% ipython --no-banner

In [1]: import numpy as np

In [2]: np.set_printoptions(suppress=True, linewidth=140)

In [3]: E = np.loadtxt("run16.csv", delimiter=",")

In [4]: E
Out[4]: 
array([[ 7.,  5., -3.,  2., -4.,  4.,  3.,  2.,  1.,  1.,  2.],
       [ 9., -3., -1., -2.,  7., -5.,  3.,  3.,  2.,  1.,  1.],
       [ 4.,  7., -4.,  9., -6.,  1.,  2.,  1.,  2.,  0.,  0.],
       [ 3., -1.,  8.,  8., -2.,  7.,  1.,  0.,  1.,  0.,  3.],
       [-1.,  8.,  1., -6., -8.,  6.,  0.,  2.,  3.,  3.,  0.],
       [ 7., -4.,  3.,  1., -6., -8.,  3.,  0.,  3.,  3.,  0.],
       [ 0.,  0.,  0.,  0.,  0.,  0.,  2., -2., -1.,  5.,  0.],
       [ 0.,  0.,  0.,  0.,  0.,  0., -8.,  0., -9., -2.,  9.],
       [ 0.,  0.,  0.,  0.,  0.,  0., -5.,  9.,  2., -7., -1.],
       [ 0.,  0.,  0.,  0.,  0.,  0.,  1., -5., -3., -1.,  2.],
       [ 0.,  0.,  0.,  0.,  0.,  0.,  4., -1., -4.,  4.,  4.]])

In [5]: rng = np.random.default_rng(5830)

In [6]: labels = rng.permutation(11)

In [7]: labels
Out[7]: array([ 8, 10,  7,  9,  2,  1,  4,  0,  6,  5,  3])

In [8]: B = E[labels][:, labels]

In [9]: np.trace(B)
Out[9]: np.float64(-1.0)

In [10]: B
Out[10]: 
array([[ 2., -1.,  9., -7.,  0.,  0.,  0.,  0., -5.,  0.,  0.],
       [-4.,  4., -1.,  4.,  0.,  0.,  0.,  0.,  4.,  0.,  0.],
       [-9.,  9.,  0., -2.,  0.,  0.,  0.,  0., -8.,  0.,  0.],
       [-3.,  2., -5., -1.,  0.,  0.,  0.,  0.,  1.,  0.,  0.],
       [ 2.,  0.,  1.,  0., -4.,  7., -6.,  4.,  2.,  1.,  9.],
       [ 2.,  1.,  3.,  1., -1., -3.,  7.,  9.,  3., -5., -2.],
       [ 3.,  0.,  2.,  3.,  1.,  8., -8., -1.,  0.,  6., -6.],
       [ 1.,  2.,  2.,  1., -3.,  5., -4.,  7.,  3.,  4.,  2.],
       [-1.,  0., -2.,  5.,  0.,  0.,  0.,  0.,  2.,  0.,  0.],
       [ 3.,  0.,  0.,  3.,  3., -4., -6.,  7.,  3., -8.,  1.],
       [ 1.,  3.,  0.,  0.,  8., -1., -2.,  3.,  1.,  7.,  8.]])

In [11]: r0, v = E[5], E[10]

In [12]: r0 @ r0
Out[12]: np.float64(202.0)

In [13]: r0 @ v
Out[13]: np.float64(12.0)

In [14]: p = (r0 @ v) / (r0 @ r0) * r0

In [15]: np.outer(r0, v)
Out[15]: 
array([[  0.,   0.,   0.,   0.,   0.,   0.,  28.,  -7., -28.,  28.,  28.],
       [ -0.,  -0.,  -0.,  -0.,  -0.,  -0., -16.,   4.,  16., -16., -16.],
       [  0.,   0.,   0.,   0.,   0.,   0.,  12.,  -3., -12.,  12.,  12.],
       [  0.,   0.,   0.,   0.,   0.,   0.,   4.,  -1.,  -4.,   4.,   4.],
       [ -0.,  -0.,  -0.,  -0.,  -0.,  -0., -24.,   6.,  24., -24., -24.],
       [ -0.,  -0.,  -0.,  -0.,  -0.,  -0., -32.,   8.,  32., -32., -32.],
       [  0.,   0.,   0.,   0.,   0.,   0.,  12.,  -3., -12.,  12.,  12.],
       [  0.,   0.,   0.,   0.,   0.,   0.,   0.,  -0.,  -0.,   0.,   0.],
       [  0.,   0.,   0.,   0.,   0.,   0.,  12.,  -3., -12.,  12.,  12.],
       [  0.,   0.,   0.,   0.,   0.,   0.,  12.,  -3., -12.,  12.,  12.],
       [  0.,   0.,   0.,   0.,   0.,   0.,   0.,  -0.,  -0.,   0.,   0.]])

In [16]: round(float(np.linalg.norm(r0 + v) ** 2 + np.linalg.norm(r0 - v) ** 2), 3)
Out[16]: 534.0

In [17]: B = E / np.sqrt((E ** 2).mean(axis=1, keepdims=True))

In [18]: B[2].round(3)
Out[18]: array([ 0.92,  1.61, -0.92,  2.07, -1.38,  0.23,  0.46,  0.23,  0.46,  0.  ,  0.  ])

In [19]: np.linalg.matrix_rank(B) == np.linalg.matrix_rank(E)
Out[19]: np.True_

In [20]: np.trace(E)
Out[20]: np.float64(-1.0)

In [21]: np.linalg.determinant(E)
AttributeError: module 'numpy.linalg' has no attribute 'determinant'


In [22]: m1 = np.loadtxt("block1.csv", delimiter=",")

In [23]: m1
Out[23]: 
array([[0., 0., 0., 0., 0., 1., 1., 3., 1., 0., 2., 0.],
       [0., 0., 0., 0., 0., 0., 3., 3., 1., 2., 2., 0.],
       [0., 0., 0., 0., 0., 1., 1., 2., 2., 3., 2., 1.],
       [0., 0., 0., 0., 0., 0., 3., 1., 3., 3., 2., 3.],
       [0., 0., 0., 0., 0., 3., 0., 1., 3., 3., 1., 1.],
       [1., 0., 1., 0., 3., 0., 0., 0., 0., 0., 0., 0.],
       [1., 3., 1., 3., 0., 0., 0., 0., 0., 0., 0., 0.],
       [3., 3., 2., 1., 1., 0., 0., 0., 0., 0., 0., 0.],
       [1., 1., 2., 3., 3., 0., 0., 0., 0., 0., 0., 0.],
       [0., 2., 3., 3., 3., 0., 0., 0., 0., 0., 0., 0.],
       [2., 2., 2., 2., 1., 0., 0., 0., 0., 0., 0., 0.],
       [0., 0., 1., 3., 1., 0., 0., 0., 0., 0., 0., 0.]])

In [24]: np.unique(m1.round(6), axis=0).shape
Out[24]: (12, 12)

In [25]: def softmax(z):
    ...:     e = np.exp(z - z.max(axis=-1, keepdims=True))
    ...:     return e / e.sum(axis=-1, keepdims=True)
    ...: 

In [26]: np.round(softmax(m1).sum(axis=1), 3)
Out[26]: array([1., 1., 1., 1., 1., 1., 1., 1., 1., 1., 1., 1.])

In [27]: att = m1 @ m1.T / np.sqrt(12)

In [28]: softmax(att).round(6).argmax(axis=1)
Out[28]: array([1, 1, 3, 3, 4, 8, 6, 7, 9, 9, 7, 9])

In [29]: ev, vecs = np.linalg.eigh(m1)

In [30]: np.unique(ev.round(6) + 0, return_counts=True)[1]
Out[30]: array([1, 1, 1, 1, 1, 2, 1, 1, 1, 1, 1])

In [31]: np.abs(vecs[:, -1]).round(6).argmax()
Out[31]: np.int64(3)

In [32]: np.round(np.abs(vecs[:, -1]), 3)
Out[32]: array([0.202, 0.308, 0.328, 0.402, 0.308, 0.14 , 0.257, 0.28 , 0.319, 0.36 , 0.27 , 0.178])

In [33]: np.round(np.linalg.svd(m1, compute_uv=False), 3) + 0
Out[33]: array([10.349, 10.349,  4.091,  4.091,  3.37 ,  3.37 ,  1.456,  1.456,  0.831,  0.831,  0.   ,  0.   ])

In [34]: np.round(np.linalg.eigvalsh(m1 @ m1), 3) + 0
Out[34]: array([  0.   ,   0.   ,   0.69 ,   0.69 ,   2.119,   2.119,  11.358,  11.358,  16.735,  16.735, 107.098, 107.098])

In [35]: M = np.load("case18.npy")

In [36]: M
Out[36]: 
array([[ 22.,   0.,   0.,  15., -15.,  -5.,  15.,   5.,  15.,   0.],
       [  0.,  -3.,   0.,   0.,   0.,   0.,   0.,   0.,   0.,   0.],
       [  0.,   0.,  -3.,   0.,   0.,   0.,   0.,   0.,   0.,   0.],
       [ 15.,   0.,   0.,   6.,  -9.,  -3.,   9.,   3.,   9.,   0.],
       [-15.,   0.,   0.,  -9.,   6.,   3.,  -9.,  -3.,  -9.,   0.],
       [ -5.,   0.,   0.,  -3.,   3.,  -2.,  -3.,  -1.,  -3.,   0.],
       [ 15.,   0.,   0.,   9.,  -9.,  -3.,   6.,   3.,   9.,   0.],
       [  5.,   0.,   0.,   3.,  -3.,  -1.,   3.,  -2.,   3.,   0.],
       [ 15.,   0.,   0.,   9.,  -9.,  -3.,   9.,   3.,   6.,   0.],
       [  0.,   0.,   0.,   0.,   0.,   0.,   0.,   0.,   0.,  -3.]])

In [37]: ang = np.radians(45)

In [38]: Rm = np.eye(10)

In [39]: Rm[4, 4] = Rm[1, 1] = np.cos(ang)

In [40]: Rm[4, 1], Rm[1, 4] = -np.sin(ang), np.sin(ang)

In [41]: Rm.round(3)
Out[41]: 
array([[ 1.   ,  0.   ,  0.   ,  0.   ,  0.   ,  0.   ,  0.   ,  0.   ,  0.   ,  0.   ],
       [ 0.   ,  0.707,  0.   ,  0.   ,  0.707,  0.   ,  0.   ,  0.   ,  0.   ,  0.   ],
       [ 0.   ,  0.   ,  1.   ,  0.   ,  0.   ,  0.   ,  0.   ,  0.   ,  0.   ,  0.   ],
       [ 0.   ,  0.   ,  0.   ,  1.   ,  0.   ,  0.   ,  0.   ,  0.   ,  0.   ,  0.   ],
       [ 0.   , -0.707,  0.   ,  0.   ,  0.707,  0.   ,  0.   ,  0.   ,  0.   ,  0.   ],
       [ 0.   ,  0.   ,  0.   ,  0.   ,  0.   ,  1.   ,  0.   ,  0.   ,  0.   ,  0.   ],
       [ 0.   ,  0.   ,  0.   ,  0.   ,  0.   ,  0.   ,  1.   ,  0.   ,  0.   ,  0.   ],
       [ 0.   ,  0.   ,  0.   ,  0.   ,  0.   ,  0.   ,  0.   ,  1.   ,  0.   ,  0.   ],
       [ 0.   ,  0.   ,  0.   ,  0.   ,  0.   ,  0.   ,  0.   ,  0.   ,  1.   ,  0.   ],
       [ 0.   ,  0.   ,  0.   ,  0.   ,  0.   ,  0.   ,  0.   ,  0.   ,  0.   ,  1.   ]])

In [42]: B = M @ Rm.T

In [43]: B.round(3)
Out[43]: 
array([[ 22.   , -10.607,   0.   ,  15.   , -10.607,  -5.   ,  15.   ,   5.   ,  15.   ,   0.   ],
       [  0.   ,  -2.121,   0.   ,   0.   ,   2.121,   0.   ,   0.   ,   0.   ,   0.   ,   0.   ],
       [  0.   ,   0.   ,  -3.   ,   0.   ,   0.   ,   0.   ,   0.   ,   0.   ,   0.   ,   0.   ],
       [ 15.   ,  -6.364,   0.   ,   6.   ,  -6.364,  -3.   ,   9.   ,   3.   ,   9.   ,   0.   ],
       [-15.   ,   4.243,   0.   ,  -9.   ,   4.243,   3.   ,  -9.   ,  -3.   ,  -9.   ,   0.   ],
       [ -5.   ,   2.121,   0.   ,  -3.   ,   2.121,  -2.   ,  -3.   ,  -1.   ,  -3.   ,   0.   ],
       [ 15.   ,  -6.364,   0.   ,   9.   ,  -6.364,  -3.   ,   6.   ,   3.   ,   9.   ,   0.   ],
       [  5.   ,  -2.121,   0.   ,   3.   ,  -2.121,  -1.   ,   3.   ,  -2.   ,   3.   ,   0.   ],
       [ 15.   ,  -6.364,   0.   ,   9.   ,  -6.364,  -3.   ,   9.   ,   3.   ,   6.   ,   0.   ],
       [  0.   ,   0.   ,   0.   ,   0.   ,   0.   ,   0.   ,   0.   ,   0.   ,   0.   ,  -3.   ]])

In [44]: np.allclose(np.linalg.norm(M, axis=1), np.linalg.norm(B, axis=1))
Out[44]: True

In [45]: np.round(np.linalg.svd(M, compute_uv=False), 3), np.round(np.linalg.svd(B, compute_uv=False), 3)
Out[45]: 
(array([60.,  3.,  3.,  3.,  3.,  3.,  3.,  3.,  3.,  3.]),
 array([60.,  3.,  3.,  3.,  3.,  3.,  3.,  3.,  3.,  3.]))

In [46]: round(np.linalg.det(Rm), 3), round(np.trace(Rm), 3)
Out[46]: (np.float64(1.0), np.float64(9.414))

In [47]: np.allclose(M @ M.T, B @ B.T)
Out[47]: True
